In [1]: import numpy as np

In [2]: import numpy.linalg as la

In [3]: np.set_printoptions(suppress=True, linewidth=140)

In [4]: rnd = lambda a: np.round(a, 3) + 0

In [5]: A = np.load("run16.npy")

In [6]: print(A)
[[ 3  3  3  3  3  3  3  3  3  3  3  3]
 [ 3  6  6  6  6  6  6  6  6  6  6  6]
 [ 3  6  9  9  9  9  9  9  9  9  9  9]
 [ 3  6  9 12 12 12 12 12 12 12 12 12]
 [ 3  6  9 12 15 15 15 15 15 15 15 15]
 [ 3  6  9 12 15 18 18 18 18 18 18 18]
 [ 3  6  9 12 15 18 21 21 21 21 21 21]
 [ 3  6  9 12 15 18 21 24 24 24 24 24]
 [ 3  6  9 12 15 18 21 24 27 27 27 27]
 [ 3  6  9 12 15 18 21 24 27 30 30 30]
 [ 3  6  9 12 15 18 21 24 27 30 33 33]
 [ 3  6  9 12 15 18 21 24 27 30 33 36]]

In [7]: # symmetric, so the eigenvalues are real

In [8]: out = A / np.sqrt((A ** 2).mean(axis=1, keepdims=True))

In [9]: print(rnd(la.norm(out, axis=1)))
[3.464 3.464 3.464 3.464 3.464 3.464 3.464 3.464 3.464 3.464 3.464 3.464]

In [10]: x0 = np.array([3, 2, 0, 3, 0, 0, 2, 1, 3, 1, 1, 3])

In [11]: rhs = A @ x0

In [12]: b, lr = np.zeros(12), 1 / la.norm(A, 2) ** 2

In [13]: for i in range(300):
    ...:     b -= lr * A.T @ (A @ b - rhs)
    ...:     if i % 50 == 0: print(i, round(la.norm(A @ b - rhs), 3))
    ...: 
0 20.042
50 16.323
100 14.526
150 13.437
200 12.621
250 11.933

In [14]: print(rnd(la.cond(A)))
249.652

In [15]: x0 = np.ones(12)

In [16]: for _ in range(7):
    ...:     x0 = A @ x0
    ...:     x0 /= la.norm(x0)
    ...:     print(round(x0 @ A @ x0, 3))
    ...: 
189.982
190.224
190.227
190.227
190.227
190.227
190.227

In [17]: print(rnd(x0))
[0.05  0.099 0.147 0.193 0.235 0.274 0.308 0.338 0.362 0.38  0.393 0.399]

In [18]: gram = A.T @ A

In [19]: print(rnd(la.svd(A, compute_uv=False) ** 2))
[36186.47    456.265    61.687    17.115     6.824     3.407     1.992     1.313     0.954     0.753     0.639     0.581]

In [20]: print(gram)
[[ 108  207  297  378  450  513  567  612  648  675  693  702]
 [ 207  405  585  747  891 1017 1125 1215 1287 1341 1377 1395]
 [ 297  585  855 1098 1314 1503 1665 1800 1908 1989 2043 2070]
 [ 378  747 1098 1422 1710 1962 2178 2358 2502 2610 2682 2718]
 [ 450  891 1314 1710 2070 2385 2655 2880 3060 3195 3285 3330]
 [ 513 1017 1503 1962 2385 2763 3087 3357 3573 3735 3843 3897]
 [ 567 1125 1665 2178 2655 3087 3465 3780 4032 4221 4347 4410]
 [ 612 1215 1800 2358 2880 3357 3780 4140 4428 4644 4788 4860]
 [ 648 1287 1908 2502 3060 3573 4032 4428 4752 4995 5157 5238]
 [ 675 1341 1989 2610 3195 3735 4221 4644 4995 5265 5445 5535]
 [ 693 1377 2043 2682 3285 3843 4347 4788 5157 5445 5643 5742]
 [ 702 1395 2070 2718 3330 3897 4410 4860 5238 5535 5742 5850]]

In [21]: print(la.matrix_rank(gram))
12

In [22]: print(rnd(la.eigvalsh(gram)[::-1]))
[36186.47    456.265    61.687    17.115     6.824     3.407     1.992     1.313     0.954     0.753     0.639     0.581]

In [23]: evals, vecs = la.eigh(A)

In [24]: print((evals > 1e-8).sum(), (evals < -1e-8).sum())
12 0

In [25]: print(rnd(la.eigvalsh(A @ A)))
[    0.581     0.639     0.753     0.954     1.313     1.992     3.407     6.824    17.115    61.687   456.265 36186.47 ]

In [26]: print(rnd(vecs.T @ A @ vecs))
[[  0.762   0.      0.      0.      0.      0.      0.      0.      0.      0.      0.      0.   ]
 [  0.      0.799   0.      0.      0.      0.      0.      0.      0.      0.      0.      0.   ]
 [  0.      0.      0.868   0.      0.      0.      0.      0.      0.      0.      0.      0.   ]
 [  0.      0.      0.      0.977   0.      0.      0.      0.      0.      0.      0.      0.   ]
 [  0.      0.      0.      0.      1.146   0.      0.      0.      0.      0.      0.      0.   ]
 [  0.      0.      0.      0.      0.      1.411   0.      0.      0.      0.      0.      0.   ]
 [  0.      0.      0.      0.      0.      0.      1.846   0.      0.      0.      0.      0.   ]
 [  0.      0.      0.      0.      0.      0.      0.      2.612   0.      0.      0.      0.   ]
 [  0.      0.      0.      0.      0.      0.      0.      0.      4.137   0.      0.      0.   ]
 [  0.      0.      0.      0.      0.      0.      0.      0.      0.      7.854   0.      0.   ]
 [  0.      0.      0.      0.      0.      0.      0.      0.      0.      0.     21.36    0.   ]
 [  0.      0.      0.      0.      0.      0.      0.      0.      0.      0.      0.    190.227]]
